In [1]: import numpy as np

In [2]: import numpy.linalg as la

In [3]: np.set_printoptions(precision=1, suppress=True, linewidth=120)

In [4]: A = np.load("run14.npy")

In [5]: A
Out[5]: 
array([[ -0.9, -22.9,  12.5],
       [ -2.4, -16.3,   9.2],
       [ -2.8, -13.7,   7.8],
       [ -3. , -12.6,   7.2],
       [ -3.2,  -6.1,   3.6],
       [ -0.6,  -0.7,   0.3],
       [ -0.5,  -0.6,   0.2],
       [  0.2,   0.4,  -0.1],
       [  0.2,   1.4,  -0.3],
       [ -0.1,   2.4,  -0.4],
       [ -0.5,   3.1,  -0.5],
       [ -2.8,   6.7,  -1. ],
       [ -6. ,  11. ,  -1.6],
       [-13.3,  20.5,  -3.3],
       [-15.2,  22.8,  -3.7],
       [-21.4,  30.8,  -5.3],
       [-21.7,  31.1,  -5.4]])

In [6]: rng = np.random.default_rng(4495)

In [7]: idx = rng.permutation(3)

In [8]: B = A[:, idx] * rng.choice([-1, 1], 3)

In [9]: B
Out[9]: 
array([[-12.5,  -0.9,  22.9],
       [ -9.2,  -2.4,  16.3],
       [ -7.8,  -2.8,  13.7],
       [ -7.2,  -3. ,  12.6],
       [ -3.6,  -3.2,   6.1],
       [ -0.3,  -0.6,   0.7],
       [ -0.2,  -0.5,   0.6],
       [  0.1,   0.2,  -0.4],
       [  0.3,   0.2,  -1.4],
       [  0.4,  -0.1,  -2.4],
       [  0.5,  -0.5,  -3.1],
       [  1. ,  -2.8,  -6.7],
       [  1.6,  -6. , -11. ],
       [  3.3, -13.3, -20.5],
       [  3.7, -15.2, -22.8],
       [  5.3, -21.4, -30.8],
       [  5.4, -21.7, -31.1]])

In [10]: Uu, _, vt = la.svd(A.T @ B)

In [11]: np.round(la.lstsq(A, B)[0], 1) + 0
Out[11]: 
array([[ 0.,  1.,  0.],
       [ 0.,  0., -1.],
       [-1.,  0.,  0.]])

In [12]: np.round(Uu @ vt, 1) + 0
Out[12]: 
array([[ 0.,  1.,  0.],
       [ 0.,  0., -1.],
       [-1.,  0.,  0.]])

In [13]: idx
Out[13]: array([2, 0, 1])

In [14]: basis = A[[6, 15]].astype(float)

In [15]: for _ in range(5):
    ...:     idx = la.norm(A[:, None] - basis, axis=-1).argmin(axis=1)
    ...:     basis = np.array([A[idx == j].mean(axis=0) for j in range(2)])
    ...: 

In [16]: print(idx)
[0 0 0 0 0 0 0 0 0 0 0 0 0 1 1 1 1]

In [17]: np.bincount(idx)
Out[17]: array([13,  4])

In [18]: gram = np.cov(A, rowvar=False)

In [19]: gram
Out[19]: 
array([[ 56. , -97.9,  22.6],
       [-97.9, 251.3, -77. ],
       [ 22.6, -77. ,  26.9]])

In [20]: np.corrcoef(A.T)
Out[20]: 
array([[ 1. , -0.8,  0.6],
       [-0.8,  1. , -0.9],
       [ 0.6, -0.9,  1. ]])

In [21]: M = np.loadtxt("x.csv", delimiter=",")

In [22]: M
Out[22]: 
array([[ -7.3,   2.5,  -0.5],
       [ -4.5,   3.9,  -1.9],
       [ -5.2,   3.8,  -1.8],
       [ -8.7,   1.6,   0.4],
       [ -6.9,   2.8,  -0.8],
       [ -7.4,   2.2,  -0.2],
       [ -9.6,   1.6,   0.4],
       [ -7.8,   2.5,  -0.5],
       [ -5.1,   3.7,  -1.7],
       [ -6.9,   3.1,  -1.1],
       [ -8.1,   2.3,  -0.3],
       [ -9.3,   1.8,   0.2],
       [-10.9,   0.2,   1.8],
       [ -8.8,   1.8,   0.2],
       [ -8. ,   2.3,  -0.3],
       [-11.5,  -0.4,   2.4],
       [ -7.6,   2.2,  -0.2],
       [ -6.4,   3.1,  -1.1],
       [ -5.3,   3.6,  -1.6],
       [ -6.3,   3.2,  -1.2],
       [ -4.9,   4.2,  -2.2],
       [ -6.8,   2.8,  -0.8],
       [ -8.1,   2.3,  -0.3],
       [ -8.7,   2. ,   0. ],
       [ -7.4,   2.9,  -0.9],
       [ -8.2,   1.8,   0.2],
       [-10. ,   1.4,   0.6],
       [ -8.4,   1.8,   0.2],
       [ -6.7,   2.6,  -0.6]])

In [23]: # row 22 repeats row 10

In [24]: blk = np.stack([M, 5 * M, M[::-1]])

In [25]: la.matrix_rank(blk)
Out[25]: array([3, 3, 3])

In [26]: np.einsum("bij,cij->bc", blk, blk)
Out[26]: 
array([[ 1996. ,  9980.2,  1870.5],
       [ 9980.2, 49901. ,  9352.5],
       [ 1870.5,  9352.5,  1996. ]])

In [27]: (blk @ M.T).shape
Out[27]: (3, 29, 29)

In [28]: x0 = np.array([-2, -1, 2])

In [29]: h1 = np.maximum(M @ x0, 0)

In [30]: M.T @ h1
Out[30]: array([-2969.1,   652. ,    45.6])

In [31]: print(M * (h1 > 1e-9)[:, None])
[[ -7.3   2.5  -0.5]
 [ -4.5   3.9  -1.9]
 [ -5.2   3.8  -1.8]
 [ -8.7   1.6   0.4]
 [ -6.9   2.8  -0.8]
 [ -7.4   2.2  -0.2]
 [ -9.6   1.6   0.4]
 [ -7.8   2.5  -0.5]
 [ -5.1   3.7  -1.7]
 [ -6.9   3.1  -1.1]
 [ -8.1   2.3  -0.3]
 [ -9.3   1.8   0.2]
 [-10.9   0.2   1.8]
 [ -8.8   1.8   0.2]
 [ -8.    2.3  -0.3]
 [-11.5  -0.4   2.4]
 [ -7.6   2.2  -0.2]
 [ -6.4   3.1  -1.1]
 [ -5.3   3.6  -1.6]
 [ -6.3   3.2  -1.2]
 [ -4.9   4.2  -2.2]
 [ -6.8   2.8  -0.8]
 [ -8.1   2.3  -0.3]
 [ -8.7   2.    0. ]
 [ -7.4   2.9  -0.9]
 [ -8.2   1.8   0.2]
 [-10.    1.4   0.6]
 [ -8.4   1.8   0.2]
 [ -6.7   2.6  -0.6]]

In [32]: print(np.flatnonzero(h1 > 1e-9))
[ 0  1  2  3  4  5  6  7  8  9 10 11 12 13 14 15 16 17 18 19 20 21 22 23 24 25 26 27 28]

In [33]: Ac = M - M.mean(axis=0)

In [34]: vecs = la.svd(Ac)[2][:2]

In [35]: B = Ac - Ac @ vecs.T @ vecs

In [36]: np.diag(vecs.T @ vecs)
Out[36]: array([1. , 0.5, 0.5])

In [37]: np.round(np.cov(Ac @ vecs.T, rowvar=False), 1) + 0
Out[37]: 
array([[5. , 0. ],
       [0. , 0.1]])

In [38]: idx = M[:, 1] > np.median(M[:, 1])

In [39]: u = M[idx].mean(axis=0) - M[~idx].mean(axis=0)

In [40]: np.argsort(-np.abs(u).round(6), kind="stable")
Out[40]: array([0, 1, 2])

In [41]: idx.astype(int)
Out[41]: array([1, 1, 1, 0, 1, 0, 0, 1, 1, 1, 0, 0, 0, 0, 0, 0, 0, 1, 1, 1, 1, 1, 0, 0, 1, 0, 0, 0, 1])

In [42]: np.round((((M - M.mean(axis=0)) @ u > 0) == idx).mean(), 1)
Out[42]: np.float64(1.0)

In [43]: ((M - M.mean(axis=0)) @ u > 0).astype(int)
Out[43]: array([1, 1, 1, 0, 1, 0, 0, 0, 1, 1, 0, 0, 0, 0, 0, 0, 0, 1, 1, 1, 1, 1, 0, 0, 1, 0, 0, 0, 1])

In [44]: data = np.load("block5.npy")

In [45]: data
Out[45]: 
array([[0, 0, 0, 0],
       [2, 4, 2, 0],
       [1, 2, 1, 0],
       [2, 4, 2, 0]])

In [46]: B = np.array([[3, 1, 0], [1, 0, 1], [2, 1, 3], [3, 2, 1]])

In [47]: B.T @ data.T
Out[47]: 
array([[ 0, 14,  7, 14],
       [ 0,  4,  2,  4],
       [ 0, 10,  5, 10]])

In [48]: np.einsum("ij,ij->i", data, data)
Out[48]: array([ 0, 24,  6, 24])

In [49]: np.vstack([data, B.T]).shape
Out[49]: (7, 4)

In [50]: O, _ = la.qr(np.array([[-1.8, 0.2, 1.2], [-0.9, 0.1, 0.9], [1.1, 0.9, -1.3]]))

In [51]: J = -3 * O

In [52]: J.round(1) + 0
Out[52]: 
array([[ 2.4,  1.3, -1.3],
       [ 1.2,  0.6,  2.7],
       [-1.4,  2.6,  0. ]])

In [53]: np.round(np.trace(la.pinv(data) @ data), 1)
Out[53]: np.float64(1.0)

In [54]: data @ la.pinv(data) @ data
Out[54]: 
array([[0., 0., 0., 0.],
       [2., 4., 2., 0.],
       [1., 2., 1., 0.],
       [2., 4., 2., 0.]])

In [55]: Uu, sigma, vt = la.svd(data)

In [56]: np.argmax(sigma[:-1] / (sigma[1:] + 1e-6)) + 1
Out[56]: np.int64(1)

In [57]: sigma.round(1) + 0
Out[57]: array([7.3, 0. , 0. , 0. ])

In [58]: B = Uu[:, :1] @ np.diag(sigma[:1]) @ vt[:1]

In [59]: round(float(la.norm(data - B) / la.norm(data)), 1)
Out[59]: 0.0

In [60]: B
Out[60]: 
array([[0., 0., 0., 0.],
       [2., 4., 2., 0.],
       [1., 2., 1., 0.],
       [2., 4., 2., 0.]])

In [61]: x0 = np.array([-1, -1, 1, 1])

In [62]: h1 = np.maximum(data @ x0, 0)

In [63]: data * (h1 > 1e-9)[:, None]
Out[63]: 
array([[0, 0, 0, 0],
       [0, 0, 0, 0],
       [0, 0, 0, 0],
       [0, 0, 0, 0]])

In [64]: h1
Out[64]: array([0, 0, 0, 0])

In [65]: np.flatnonzero(h1 > 1e-9)
Out[65]: array([], dtype=int64)

In [66]: la.matrix_rank(data, rtol=0.1)
Out[66]: np.int64(1)

In [67]: [round(float(x), 1) for x in la.svd(data, compute_uv=False)[:3]]
Out[67]: [7.3, 0.0, 0.0]

In [68]: la.cond(data) > 100
Out[68]: np.True_

In [69]: X = np.loadtxt("mat.csv", delimiter=",")

In [70]: X
Out[70]: 
array([[-0.8, -3.1, -3.9],
       [ 4. ,  1.1,  2.8],
       [ 4.1, -2. , -2.1],
       [-4. ,  2.3, -1.8],
       [ 1.1, -1. ,  4.8],
       [ 2.7, -4.2,  0.6],
       [-1.5,  4.8,  0.3],
       [-2.3, -3.8, -2.4],
       [-0.4, -4.5, -2.1],
       [-0.1, -4.7, -1.7],
       [ 0.1,  1.1, -4.9],
       [ 4.8,  1. ,  1. ],
       [ 1.8,  4.3, -1.9],
       [-2.8,  3.5, -2.2],
       [-1.5,  3.6,  3.1],
       [-1.8, -0.6, -4.6],
       [-2.8, -2.8,  3. ],
       [-1.1,  2.8, -4. ],
       [ 1.8, -4.5, -1.2],
       [-3.9,  0.5, -3.1],
       [ 0.1, -2.3,  4.5],
       [-0.6,  5. ,  0.3]])

In [71]: Ac = X - X.mean(axis=0)

In [72]: vecs = la.svd(Ac)[2][:2]

In [73]: B = Ac - Ac @ vecs.T @ vecs

In [74]: print((Ac @ vecs.T).std(axis=0))
[3.3 3. ]

In [75]: np.diag(vecs.T @ vecs)
Out[75]: array([0.3, 1. , 0.8])

In [76]: round(la.norm(B) / la.norm(Ac), 1)
Out[76]: np.float64(0.4)

In [77]: B.std(axis=0)
Out[77]: array([1.8, 0.4, 1. ])

In [78]: np.round(np.cov(Ac @ vecs.T, rowvar=False), 1) + 0
Out[78]: 
array([[11.5,  0. ],
       [ 0. ,  9.4]])

In [79]: arr = np.loadtxt("layer6.csv", delimiter=",")

In [80]: arr
Out[80]: 
array([[ 0.1, -1.5, -0.4, -0.3],
       [ 0.3, -1.3,  0.6, -0.1],
       [ 1.8, -0.5,  0. , -1. ],
       [-0.7, -0.9, -0.2, -1.1],
       [-1.6, -0.6,  0.9, -0.5],
       [-1.1,  1.2, -0.4,  1.7],
       [ 1.6,  1.6,  0. ,  2.1],
       [-2.1, -1.1, -2.3,  0.1],
       [-0.2, -0.5, -1.3, -1.1],
       [ 1.2, -0.2,  1.6, -0.2],
       [ 1. , -0.1, -1.3, -0.4],
       [-1.3, -1.1,  0.8,  0.5],
       [ 0.1,  0.5, -0.3, -0.6],
       [ 0.7,  0.5, -0.5, -1.9],
       [ 1.4,  0.4,  1.1,  0. ],
       [52. ,  0. , 16. , 16. ],
       [ 0.1, -0.8, -0.5, -0.7],
       [ 1.5,  0.9,  1.5, -1.3],
       [ 1.4,  0. , -0.2, -0.2],
       [ 1.3, -1.3, -1.4,  1.2],
       [-0.8, -0.1, -0.3,  0. ],
       [-0.2,  2.8, -0.3,  1.1],
       [ 0.1, -0.6,  0.1, -0.5],
       [-0.3, -1.2, -0.6, -0.4],
       [ 0.9, -0.6,  0.3,  0.7],
       [-0.2, -0.4, -1.3, -0.1],
       [ 0. ,  0.3,  1.6,  0.7],
       [ 1.4, -1.4, -2.7, -0.4]])

In [81]: gram = np.cov(arr, rowvar=False)

In [82]: print(np.corrcoef(arr.T))
[[1.  0.1 0.9 1. ]
 [0.1 1.  0.1 0.1]
 [0.9 0.1 1.  0.9]
 [1.  0.1 0.9 1. ]]

In [83]: print(gram.shape)
(4, 4)

In [84]: print(gram)
[[96.8  0.6 30.1 29.7]
 [ 0.6  1.   0.4  0.4]
 [30.1  0.4 10.5  9.3]
 [29.7  0.4  9.3 10.1]]

In [85]: print(np.argwhere(np.triu(np.abs(np.corrcoef(arr.T)) > 0.8, 1)))
[[0 2]
 [0 3]
 [2 3]]

In [86]: round(np.corrcoef(arr[:, 3], arr[:, 1])[0, 1], 1)
Out[86]: np.float64(0.1)
